$ python3 -q
>>> import numpy as np
>>> import numpy.linalg as la
>>> np.set_printoptions(precision=1, suppress=True, linewidth=160, sign=" ")
>>> E = np.loadtxt("layer7.csv", delimiter=",")
>>> print(E)
[[-2.6  0.6 -2.8]
 [-2.5  6.7 -0.8]
 [-1.9  0.5 -2.2]
 [ 2.2  0.2 -1.1]
 [ 0.2 -3.6 -3.9]
 [-0.6 -1.5  1.8]
 [ 1.3 -0.3  2.2]
 [-0.5 -3.7  0.2]
 [-6.2 -1.7 -0.2]
 [-1.3  4.3  3.3]
 [ 1.4 -1.7  3. ]
 [ 1.6  3.8  6. ]
 [ 0.4 -4.3 -5.8]
 [-1.5 -8.3 -4.4]
 [-3.5 -4.6  0.1]
 [ 0.3  2.2  4.4]
 [ 3.2  9.   4.5]
 [ 3.6 -0.1 -3.7]
 [ 3.3 -0.4 -1.9]
 [-0.6 -1.4  1. ]
 [ 2.4  0.3 -1.9]
 [ 5.2  1.1  3. ]]
>>> Ac = E - E.mean(axis=0)
>>> left, sig, Vt = la.svd(Ac, full_matrices=False)
>>> print(sig ** 2 / (sig ** 2).sum())
[ 0.6  0.2  0.2]
>>> print(np.abs(Vt[-1]))
[ 0.2  0.6  0.8]
>>> print(sig)
[ 20.8  11.7  10.4]
>>> print((np.sign(left[:, 0]) == np.sign(left[0, 0])).astype(int))
[ 1  0  1  0  1  1  0  1  1  0  0  0  1  1  1  0  0  1  1  1  1  0]
>>> print(np.round((sig ** 2).sum() ** 2 / (sig ** 4).sum(), 1))
2.1
>>> print(la.matrix_rank(Ac))
3
>>> print(Vt[0] * np.sign(Vt[0, np.abs(Vt[0]).argmax()]))
[ 0.2  0.8  0.6]
>>> Ac = (E - E.mean(axis=0)) / E.std(axis=0)
>>> print(np.argwhere(np.abs(Ac) > 2))
[[  8   0]
 [ 13   1]
 [ 16   1]]
>>> print(Ac.std(axis=0))
[ 1.  1.  1.]
>>> b = la.lstsq(np.delete(Ac, 0, axis=1), Ac[:, 0])[0]
>>> print(round(1 - np.var(Ac[:, 0] - np.delete(Ac, 0, axis=1) @ b), 1))
0.1
>>> print(b)
[ 0.2  0.1]
>>> w1 = np.array([[5, 3], [-3, -3], [-2, 1]])
>>> b = np.array([3, 3])
>>> act = np.maximum(E @ w1 + b, 0)
>>> print((act > 0).mean(axis=0))
[ 0.6  0.7]
>>> print((act > 0).astype(int))
[[ 0  0]
 [ 0  0]
 [ 0  0]
 [ 1  1]
 [ 1  1]
 [ 1  1]
 [ 1  1]
 [ 1  1]
 [ 0  0]
 [ 0  0]
 [ 1  1]
 [ 0  1]
 [ 1  1]
 [ 1  1]
 [ 0  1]
 [ 0  1]
 [ 0  0]
 [ 1  1]
 [ 1  1]
 [ 1  1]
 [ 1  1]
 [ 1  1]]
>>> C = np.array([[3, 0, 3], [-3, -1, 1]])
>>> print(w1 @ C)
[[  6  -3  18]
 [  0   3 -12]
 [ -9  -1  -5]]
>>> x0 = np.array([-3, 7, 8])
>>> target = E @ x0
>>> b, lr = np.zeros(3), 1 / la.norm(E, 2) ** 2
>>> for i in range(25):
...     b -= lr * E.T @ (E @ b - target)
...     if i % 5 == 0: print(i, round(la.norm(E @ b - target), 1))
... 
0 45.4
5 7.1
10 1.2
15 0.2
20 0.0
>>> print(b)
[-3.  7.  8.]
>>> proj = E @ la.solve(E.T @ E, E.T)
>>> print(proj @ E[:, 2])
[-2.8 -0.8 -2.2 -1.1 -3.9  1.8  2.2  0.2 -0.2  3.3  3.   6.  -5.8 -4.4  0.1  4.4  4.5 -3.7 -1.9  1.  -1.9  3. ]
>>> print(np.round(la.eigvalsh(proj), 1) + 0)
[ 0.  0.  0.  0.  0.  0.  0.  0.  0.  0.  0.  0.  0.  0.  0.  0.  0.  0.  0.  1.  1.  1.]
>>> print(la.matrix_rank(np.eye(22) - proj))
19
>>> print(np.allclose(proj @ proj, proj))
True
>>> print(np.round(np.diag(proj), 1) + 0)
[ 0.1  0.3  0.1  0.   0.1  0.1  0.   0.1  0.3  0.1  0.1  0.2  0.2  0.2  0.2  0.1  0.3  0.2  0.1  0.   0.1  0.2]
